% python3 -q
>>> import numpy as np
>>> np.set_printoptions(precision=3, suppress=True, linewidth=100, floatmode="fixed")
>>> def tidy(a):
...     return np.round(a, 3) + 0
... 
>>> M2 = np.array([[0, 0, 2, 0, 2, 0, 0],
...     [0, 1, 1, 2, 0, 1, 0],
...     [2, 2, 0, 2, 0, 0, 1],
...     [2, 1, 0, 2, 2, 1, 2],
...     [2, 1, 0, 2, 2, 2, 2],
...     [1, 1, 1, 0, 1, 2, 1],
...     [2, 1, 0, 0, 0, 0, 2]])
>>> E = M2.T @ M2
>>> print(E)
[[17 11  1 12  9  8 15]
 [11  9  2 10  5  6  9]
 [ 1  2  6  2  5  3  1]
 [12 10  2 16  8  8 10]
 [ 9  5  5  8 13  8  9]
 [ 8  6  3  8  8 10  8]
 [15  9  1 10  9  8 14]]
>>> rng = np.random.default_rng(61)
>>> z = rng.permutation(7)
>>> print(z)
[4 6 3 0 2 1 5]
>>> M2 = E[z][:, z]
>>> print(tidy(np.linalg.det(M2)), tidy(np.linalg.det(E[z])))
144.0 -144.0
>>> print(tidy(np.sort(np.abs(np.linalg.eigvals(M2)))))
[ 0.009  0.330  3.145  3.544  6.586 10.903 60.483]
>>> print(np.trace(M2))
85
>>> print(tidy(np.linalg.norm(E, 1)), tidy(np.linalg.norm(E, np.inf)))
73.0 73.0
>>> print(tidy(np.linalg.norm(E[4], 1)), tidy(np.linalg.norm(E[4], np.inf)))
57.0 13.0
>>> print(tidy(np.linalg.norm(E, axis=0)))
[30.414 21.166  8.944 27.055 22.561 20.025 27.350]
>>> u = np.array([-6, -2])
>>> print(np.convolve(E[5], u))
[-48 -52 -30 -54 -64 -76 -68 -16]
>>> print(np.polyval(u, E[5]))
[-50 -38 -20 -50 -50 -62 -50]
>>> print(np.correlate(E[5], E[4], "full"))
[ 72 118 179 238 263 352 437 367 291 226 162 130  72]
>>> F = np.load("w.npy")
>>> print(tidy(F))
[[ 0.627 -0.224 -0.373 -0.075 -0.522 -0.373]
 [-0.224  0.866 -0.224 -0.045 -0.313 -0.224]
 [-0.373 -0.224  0.627 -0.075 -0.522 -0.373]
 [-0.075 -0.045 -0.075  0.985 -0.104 -0.075]
 [-0.522 -0.313 -0.522 -0.104  0.269 -0.522]
 [-0.373 -0.224 -0.373 -0.075 -0.522  0.627]]
>>> vec = np.array([-2, -2, -2, -2, 0, -1])
>>> target = F @ vec
>>> b, lr = np.zeros(6), 1 / np.linalg.norm(F, 2) ** 2
>>> for i in range(60):
...     b -= lr * F.T @ (F @ b - target)
...     if i % 10 == 0: print(i, round(np.linalg.norm(F @ b - target), 3))
... 
0 0.0
10 0.0
20 0.0
30 0.0
40 0.0
50 0.0
>>> print(tidy(b))
[-2.000 -2.000 -2.000 -2.000  0.000 -1.000]
>>> z = rng.permutation(6)
>>> print(z)
[3 1 2 4 0 5]
>>> M2 = F[z][:, z]
>>> print(np.allclose(M2, F))
False
>>> print(np.trace(M2))
4.0
>>> print(tidy(np.diag(M2)))
[0.985 0.866 0.627 0.269 0.627 0.627]
>>> arr = np.load("dump.npy")
>>> print(arr)
[[ 1  1  1  1  1  1  1  1]
 [ 1 -1  1 -1  1 -1  1 -1]
 [ 1  1 -1 -1 -1 -1  1  1]
 [ 1  1 -1 -1  1  1 -1 -1]]
>>> print(tidy(np.linalg.matrix_power(F, 3)))
[[ 0.627 -0.224 -0.373 -0.075 -0.522 -0.373]
 [-0.224  0.866 -0.224 -0.045 -0.313 -0.224]
 [-0.373 -0.224  0.627 -0.075 -0.522 -0.373]
 [-0.075 -0.045 -0.075  0.985 -0.104 -0.075]
 [-0.522 -0.313 -0.522 -0.104  0.269 -0.522]
 [-0.373 -0.224 -0.373 -0.075 -0.522  0.627]]
>>> assert F == F.T
Traceback (most recent call last):
  File "<python-input-36>", line 1, in <module>
    assert F == F.T
           ^^^^^^^^
ValueError: The truth value of an array with more than one element is ambiguous. Use a.any() or a.all()
>>> print(np.allclose(F @ F.T, F.T @ F))
True
>>> print(np.allclose(F, F.T))
True
>>> t3 = np.stack([arr, -3 * arr, arr[::-1]])
>>> print(np.linalg.matrix_rank(t3))
[4 4 4]
>>> print(np.einsum("bij,cij->bc", t3, t3))
[[ 32 -96   0]
 [-96 288   0]
 [  0   0  32]]
>>> print(t3.sum(axis=0))
[[-1 -1 -3 -3 -1 -1 -3 -3]
 [-1  3 -3  1 -3  1 -1  3]
 [-1 -3  3  1  3  1 -1 -3]
 [-1 -1  3  3 -1 -1  3  3]]
>>> print(t3.shape)
(3, 4, 8)
>>> print(arr.sum(axis=0))
[ 4  2  0 -2  2  0  2  0]
>>> print(np.linalg.matrix_rank(arr))
4
>>> print(np.unravel_index(np.abs(arr).argmax(), arr.shape))
(np.int64(0), np.int64(0))
>>> print(arr.shape)
(4, 8)
>>> print(arr.mean(axis=0))
[ 1.000  0.500  0.000 -0.500  0.500  0.000  0.500  0.000]
>>> print(np.count_nonzero(arr))
32
>>> print(np.diff(arr, axis=0))
[[ 0 -2  0 -2  0 -2  0 -2]
 [ 0  2 -2  0 -2  0  0  2]
 [ 0  0  0  0  2  2 -2 -2]]
>>> print(arr - arr[0])
[[ 0  0  0  0  0  0  0  0]
 [ 0 -2  0 -2  0 -2  0 -2]
 [ 0  0 -2 -2 -2 -2  0  0]
 [ 0  0 -2 -2  0  0 -2 -2]]
>>> print(arr.sum(axis=1))
[8 0 0 0]
>>> M2 = arr[0, 0] * arr[1:] - np.outer(arr[1:, 0], arr[0])
>>> print(M2)
[[ 0 -2  0 -2  0 -2  0 -2]
 [ 0  0 -2 -2 -2 -2  0  0]
 [ 0  0 -2 -2  0  0 -2 -2]]
>>> print(np.linalg.matrix_rank(M2), np.linalg.matrix_rank(arr))
3 4
>>> print(np.flatnonzero(~M2.round(6).any(axis=1)))
[]
>>> A = np.loadtxt("arr.csv", delimiter=",")
>>> print(tidy(A))
[[-0.567  0.041 -0.585  0.323  0.373  0.283]
 [-0.071 -0.371  0.056 -0.578  0.625 -0.237]
 [ 0.213 -0.132 -0.761 -0.218 -0.277 -0.446]
 [-0.638  0.345  0.110 -0.538 -0.246 -0.040]
 [-0.425 -0.721  0.147  0.178 -0.447 -0.121]
 [-0.142  0.451  0.035  0.141 -0.117 -0.535]
 [-0.142 -0.016  0.200  0.416  0.346 -0.602]]
>>> def softmax(z):
...     e = np.exp(z - z.max(axis=-1, keepdims=True))
...     return e / e.sum(axis=-1, keepdims=True)
... 
>>> print(tidy(softmax(A[0])))
[0.090 0.165 0.088 0.218 0.229 0.210]
>>> print(tidy(softmax(A[0] + 3)))
[0.090 0.165 0.088 0.218 0.229 0.210]
>>> scores = A @ A.T / np.sqrt(6)
>>> print(softmax(scores).round(6).argmax(axis=1))
[0 1 2 3 4 5 6]
>>> print(tidy(softmax(scores)[0] @ A))
[-0.274 -0.051 -0.146 -0.015  0.059 -0.208]
>>> M2 = np.array([[-5, -3], [2, 7], [-8, -7], [-2, 7], [-2, 7], [6, -8]])
>>> print(np.linalg.matrix_rank(A @ M2))
2
>>> print(tidy(np.einsum("ij,ij->i", A, A)))
[0.989 0.926 0.966 0.890 0.970 0.545 0.715]
>>> print(tidy(np.einsum("ij->j", A)))
[-1.772 -0.403 -0.799 -0.276  0.256 -1.699]
>>> print(np.linalg.matrix_rank(np.vstack([A, M2.T])))
6
>>> M2 = np.c_[A[:, :1] @ np.array([[-1]]), np.array([0, 2, 0, 0, 2, 1, 2])]
>>> print(tidy(M2))
[[ 0.567  0.000]
 [ 0.071  2.000]
 [-0.213  0.000]
 [ 0.638  0.000]
 [ 0.425  2.000]
 [ 0.142  1.000]
 [ 0.142  2.000]]
>>> print(tidy(np.linalg.norm(M2 - A @ np.linalg.lstsq(A, M2)[0], axis=0)))
[0.000 0.500]
>>> print(np.linalg.matrix_rank(M2))
2
>>> print(tidy(np.linalg.norm(np.linalg.qr(A)[0].T @ M2, axis=0) ** 2 / ((M2 ** 2).sum(axis=0) + 1e-12)))
[1.000 0.981]
>>> u = np.array([0, 1, 2])
>>> print(tidy(np.convolve(M2[5], u)))
[0.000 0.142 1.284 2.000]
>>> print(tidy(np.array([np.convolve(row, u, "same") for row in M2])))
[[ 0.000  0.567  1.134]
 [ 0.000  0.071  2.142]
 [ 0.000 -0.213 -0.425]
 [ 0.000  0.638  1.276]
 [ 0.000  0.425  2.851]
 [ 0.000  0.142  1.284]
 [ 0.000  0.142  2.284]]
>>> M2 = A + rng.integers(-2, 3, (7, 1)) @ rng.integers(-2, 3, (1, 6))
>>> print(tidy(M2))
[[-1.567  0.041 -1.585 -0.677  0.373  2.283]
 [ 1.929 -0.371  2.056  1.422  0.625 -4.237]
 [ 2.213 -0.132  1.239  1.782 -0.277 -4.446]
 [-2.638  0.345 -1.890 -2.538 -0.246  3.960]
 [-2.425 -0.721 -1.853 -1.822 -0.447  3.879]
 [ 0.858  0.451  1.035  1.141 -0.117 -2.535]
 [ 0.858 -0.016  1.200  1.416  0.346 -2.602]]
>>> print(tidy(M2 - A))
[[-1.000  0.000 -1.000 -1.000  0.000  2.000]
 [ 2.000  0.000  2.000  2.000  0.000 -4.000]
 [ 2.000  0.000  2.000  2.000  0.000 -4.000]
 [-2.000  0.000 -2.000 -2.000  0.000  4.000]
 [-2.000  0.000 -2.000 -2.000  0.000  4.000]
 [ 1.000  0.000  1.000  1.000  0.000 -2.000]
 [ 1.000  0.000  1.000  1.000  0.000 -2.000]]
>>> print(tidy(np.linalg.svd(M2 - A, compute_uv=False)))
[11.533  0.000  0.000  0.000  0.000  0.000]
>>> mat = np.load("layer10.npy")
>>> print(mat)
[[ 1.002  1.176  1.204  3.629 -2.843  3.357]
 [ 0.986  1.243  1.195  3.593 -2.798  3.384]
 [-0.999 -1.179 -1.183 -3.632  2.836 -3.412]
 [ 0.434 -0.595  4.009 -0.981  1.812  3.414]
 [ 0.589 -0.922  6.000 -1.467  2.717  5.105]
 [ 0.312  0.879 -1.392  2.289 -2.279  0.018]
 [-0.100 -1.225  3.409 -2.838  3.192  1.696]
 [-0.104 -1.215  3.391 -2.793  3.207  1.700]
 [-1.699 -1.486 -3.805 -4.890  3.313 -6.813]
 [ 2.089  0.946  7.794  3.901 -1.531 10.239]
 [ 0.922  0.015  4.629  0.813  0.371  5.117]
 [-0.798 -1.469  0.829 -4.082  3.718 -1.686]
 [ 0.904 -0.035  4.590  0.810  0.400  5.100]
 [ 0.082  1.241 -3.410  2.816 -3.211 -1.678]
 [ 0.999  1.187  1.198  3.603 -2.786  3.392]
 [-0.129  1.496 -5.407  3.325 -4.091 -3.386]
 [ 0.259  0.873 -1.403  2.324 -2.312  0.002]
 [-1.328 -2.126  0.213 -5.900  5.120 -3.369]
 [ 2.085  0.870  7.841  3.900 -1.457 10.205]]
>>> dist = np.linalg.norm(mat[:, None] - mat[None], axis=-1)
>>> print(np.unravel_index(dist.round(6).argmax(), dist.shape))
(np.int64(8), np.int64(9))
>>> print(dist.mean(axis=1).argmax())
8
>>> print(np.flatnonzero(dist[5] < dist.mean() / 2))
[ 0  1  5 13 14 16]
>>> print(dist.shape)
(19, 19)
>>> M2 = mat / np.linalg.norm(mat, axis=1, keepdims=True)
>>> cov = M2 @ M2.T
>>> print((cov - 2 * np.eye(19)).round(6).argmax(axis=1))
[14 14  8  4  3 16  7  6  2 18 12 17 10 15  1 13  5 11  9]
>>> print(np.argwhere(np.triu(np.abs(cov) > 0.95, 1)))
[[ 0  1]
 [ 0  2]
 [ 0  8]
 [ 0 14]
 [ 0 17]
 [ 1  2]
 [ 1  8]
 [ 1 14]
 [ 2  8]
 [ 2 14]
 [ 3  4]
 [ 5 16]
 [ 6  7]
 [ 6 13]
 [ 6 15]
 [ 7 13]
 [ 7 15]
 [ 8 14]
 [ 9 10]
 [ 9 12]
 [ 9 18]
 [10 12]
 [10 18]
 [11 17]
 [12 18]
 [13 15]]
>>> vec = np.array([3, 3, -2, 3, 0, 1])
>>> a = np.maximum(mat @ vec, 0)
>>> print(tidy(np.tanh(mat @ vec)))
[ 1.000  1.000 -1.000 -1.000 -1.000  1.000 -1.000 -1.000 -1.000  1.000  0.804 -1.000  0.743  1.000
  1.000  1.000  1.000 -1.000  1.000]
>>> print(tidy(np.maximum(mat @ (3 * vec), 0)))
[55.110 55.380  0.000  0.000  0.000 39.726  0.000  0.000  0.000 46.377  3.327  0.000  2.871 52.677
 55.089 64.512 39.528  0.000 45.264]
>>> print(tidy(a))
[18.370 18.460  0.000  0.000  0.000 13.242  0.000  0.000  0.000 15.459  1.109  0.000  0.957 17.559
 18.363 21.504 13.176  0.000 15.088]
>>> M2 = np.c_[mat[:, :3] @ np.array([[1, 1, 0], [-1, 1, 0], [-1, 2, 2]]), np.array([-9, 8, 9, 8, -1, -3, 1, 5, -6, -9, -3, -4, -4, 8, -6, 2, 4, 8, -8])]
>>> print(tidy(M2))
[[ -1.378   4.586   2.408  -9.000]
 [ -1.452   4.619   2.390   8.000]
 [  1.363  -4.544  -2.366   9.000]
 [ -2.980   7.857   8.018   8.000]
 [ -4.489  11.667  12.000  -1.000]
 [  0.825  -1.593  -2.784  -3.000]
 [ -2.284   5.493   6.818   1.000]
 [ -2.280   5.463   6.782   5.000]
 [  3.592 -10.795  -7.610  -6.000]
 [ -6.651  18.623  15.588  -9.000]
 [ -3.722  10.195   9.258  -3.000]
 [ -0.158  -0.609   1.658  -4.000]
 [ -3.651  10.049   9.180  -4.000]
 [  2.251  -5.497  -6.820   8.000]
 [ -1.386   4.582   2.396  -6.000]
 [  3.782  -9.447 -10.814   2.000]
 [  0.789  -1.674  -2.806   4.000]
 [  0.585  -3.028   0.426   8.000]
 [ -6.626  18.637  15.682  -8.000]]
>>> print(np.linalg.matrix_rank(M2))
4
>>> print(tidy(np.linalg.lstsq(mat, M2[:, 0])[0]))
[ 1.000 -1.000 -1.000  0.000  0.000  0.000]
>>> data = np.load("x.npy")
>>> print(tidy(data))
[[0.500 0.000 0.500 0.000 0.000 0.000]
 [0.000 0.333 0.000 0.333 0.333 0.000]
 [0.000 0.000 1.000 0.000 0.000 0.000]
 [0.250 0.000 0.000 0.500 0.250 0.000]
 [0.000 0.000 0.000 0.000 1.000 0.000]
 [0.000 0.000 0.000 0.000 0.000 1.000]]
>>> th = np.radians(60)
>>> Rm = np.eye(6)
>>> Rm[4, 4] = Rm[3, 3] = np.cos(th)
>>> Rm[4, 3], Rm[3, 4] = -np.sin(th), np.sin(th)
>>> print(tidy(Rm))
[[ 1.000  0.000  0.000  0.000  0.000  0.000]
 [ 0.000  1.000  0.000  0.000  0.000  0.000]
 [ 0.000  0.000  1.000  0.000  0.000  0.000]
 [ 0.000  0.000  0.000  0.500  0.866  0.000]
 [ 0.000  0.000  0.000 -0.866  0.500  0.000]
 [ 0.000  0.000  0.000  0.000  0.000  1.000]]
>>> M2 = data @ Rm.T
>>> print(np.allclose(np.linalg.norm(data, axis=1), np.linalg.norm(M2, axis=1)))
True
>>> print(tidy(np.linalg.det(Rm)), np.trace(Rm))
1.0 5.0
>>> print(tidy(M2))
[[ 0.500  0.000  0.500  0.000  0.000  0.000]
 [ 0.000  0.333  0.000  0.455 -0.122  0.000]
 [ 0.000  0.000  1.000  0.000  0.000  0.000]
 [ 0.250  0.000  0.000  0.467 -0.308  0.000]
 [ 0.000  0.000  0.000  0.866  0.500  0.000]
 [ 0.000  0.000  0.000  0.000  0.000  1.000]]
>>> print(tidy(np.linalg.svd(data, compute_uv=False)), tidy(np.linalg.svd(M2, compute_uv=False)))
[1.150 1.119 1.000 0.620 0.439 0.238] [1.150 1.119 1.000 0.620 0.439 0.238]
>>> M2 = arr / np.linalg.norm(arr, axis=1, keepdims=True)
>>> cov = M2 @ M2.T
>>> print(tidy(cov))
[[1.000 0.000 0.000 0.000]
 [0.000 1.000 0.000 0.000]
 [0.000 0.000 1.000 0.000]
 [0.000 0.000 0.000 1.000]]
>>> print(np.degrees(np.arccos(np.clip(cov[2, 1], -1, 1))))
90.0
>>> print(tidy(np.linalg.norm(M2, axis=1)))
[1.000 1.000 1.000 1.000]
